% python3 -q
>>> import numpy as np
>>> from numpy import linalg as LA
>>> np.set_printoptions(precision=3, suppress=True, linewidth=100, legacy="1.25")
>>> rng = np.random.default_rng(94278)
>>> mat = np.eye(4, dtype=int)[rng.permutation(4)]
>>> mat
array([[0, 0, 1, 0],
       [0, 1, 0, 0],
       [1, 0, 0, 0],
       [0, 0, 0, 1]])
>>> w, evecs = LA.eig(mat)
>>> np.sort(LA.eigvals(mat.T))
array([-1.,  1.,  1.,  1.])
>>> np.sort(LA.eigvals(LA.inv(mat)))
array([-1.,  1.,  1.,  1.])
>>> K = np.loadtxt("test1.csv", delimiter=",")
>>> K
array([[-3., -6., -3.,  0.,  3.,  2., -3.],
       [-1., -6., -1., -2.,  3.,  1.,  2.],
       [-1.,  0., -1.,  1.,  0.,  2., -3.],
       [ 2., -2., -3.,  0.,  1., -3., -2.],
       [ 3.,  4., -2., -1., -2., -1.,  2.],
       [-1., -4.,  1.,  2.,  2.,  0., -1.]])
>>> out = K / LA.norm(K, axis=1, keepdims=True)
>>> G = out @ out.T
>>> (G - 2 * np.eye(6)).round(6).argmax(axis=1)
array([5, 0, 0, 0, 3, 0])
>>> (np.abs(G) > 0.9).astype(int)
array([[1, 0, 0, 0, 0, 0],
       [0, 1, 0, 0, 0, 0],
       [0, 0, 1, 0, 0, 0],
       [0, 0, 0, 1, 0, 0],
       [0, 0, 0, 0, 1, 0],
       [0, 0, 0, 0, 0, 1]])
>>> G[1]
array([ 0.72 ,  1.   , -0.134,  0.216, -0.556,  0.617])
>>> round(np.degrees(np.arccos(np.clip(G[1, 5], -1, 1))), 3)
51.887
>>> G = K.T @ K
>>> LA.matrix_rank(G)
6
>>> np.diag(G)
array([ 25., 108.,  25.,  10.,  27.,  19.,  31.])
>>> (K @ K.T).shape
(6, 6)
>>> G
array([[ 25.,  36.,  -2.,  -4., -18., -18.,  13.],
       [ 36., 108.,  18.,   0., -54., -16.,  22.],
       [ -2.,  18.,  25.,   5.,  -9.,   2.,  11.],
       [ -4.,   0.,   5.,  10.,   0.,   1., -11.],
       [-18., -54.,  -9.,   0.,  27.,   8., -11.],
       [-18., -16.,   2.,   1.,   8.,  19.,  -6.],
       [ 13.,  22.,  11., -11., -11.,  -6.,  31.]])
>>> np.allclose(G, G.T)
True
>>> m1 = np.array([[4.0, 3.0, 0.0, 0.0],
...     [3.0, 1.0, 3.0, 0.0],
...     [0.0, 3.0, 4.0, 3.0],
...     [0.0, 0.0, 3.0, 8.0]])
>>> out = mat + rng.integers(-2, 3, (4, 1)) @ rng.integers(-2, 3, (1, 4))
>>> out
array([[ 0, -4,  5, -2],
       [ 0,  1,  0,  0],
       [ 1,  4, -4,  2],
       [ 0,  0,  0,  1]])
>>> LA.matrix_rank(out - mat, tol=1e-8)
1
>>> np.abs(out - mat).sum(axis=1)
array([10,  0, 10,  0])
>>> w, evecs = LA.eigh(m1)
>>> np.round(evecs.T @ m1 @ evecs, 3) + 0
array([[-2.165,  0.   ,  0.   ,  0.   ],
       [ 0.   ,  3.009,  0.   ,  0.   ],
       [ 0.   ,  0.   ,  6.241,  0.   ],
       [ 0.   ,  0.   ,  0.   ,  9.916]])
>>> np.round(evecs.T @ evecs, 3) + 0
array([[1., 0., 0., 0.],
       [0., 1., 0., 0.],
       [0., 0., 1., 0.],
       [0., 0., 0., 1.]])
>>> np.round(evecs @ np.diag(w) @ evecs.T, 3) + 0
array([[4., 3., 0., 0.],
       [3., 1., 3., 0.],
       [0., 3., 4., 3.],
       [0., 0., 3., 8.]])
>>> w, evecs = LA.eigh(m1)
>>> x = np.array([4, -3, 4, 9])
>>> LA.eigvalsh(m1[1:, 1:])
array([-1.156,  4.298,  9.859])
>>> evecs * np.abs(w) @ evecs.T
array([[ 4.646,  1.673,  0.754, -0.223],
       [ 1.673,  3.727,  1.451,  0.457],
       [ 0.754,  1.451,  4.88 ,  2.74 ],
       [-0.223,  0.457,  2.74 ,  8.077]])
>>> np.abs(m1).sum(axis=1).max(), np.round(np.abs(w).max(), 3)
(11.0, 9.916)
>>> x @ m1 @ x
857.0
>>> (np.sign(evecs[:, -1].round(6)) == np.sign(evecs[0, -1].round(6))).astype(int)
array([1, 1, 1, 1])
>>> round(float(x @ m1 @ x / (x @ x)), 3), np.round(w[0], 3), np.round(w[-1], 3)
(7.025, -2.165, 9.916)
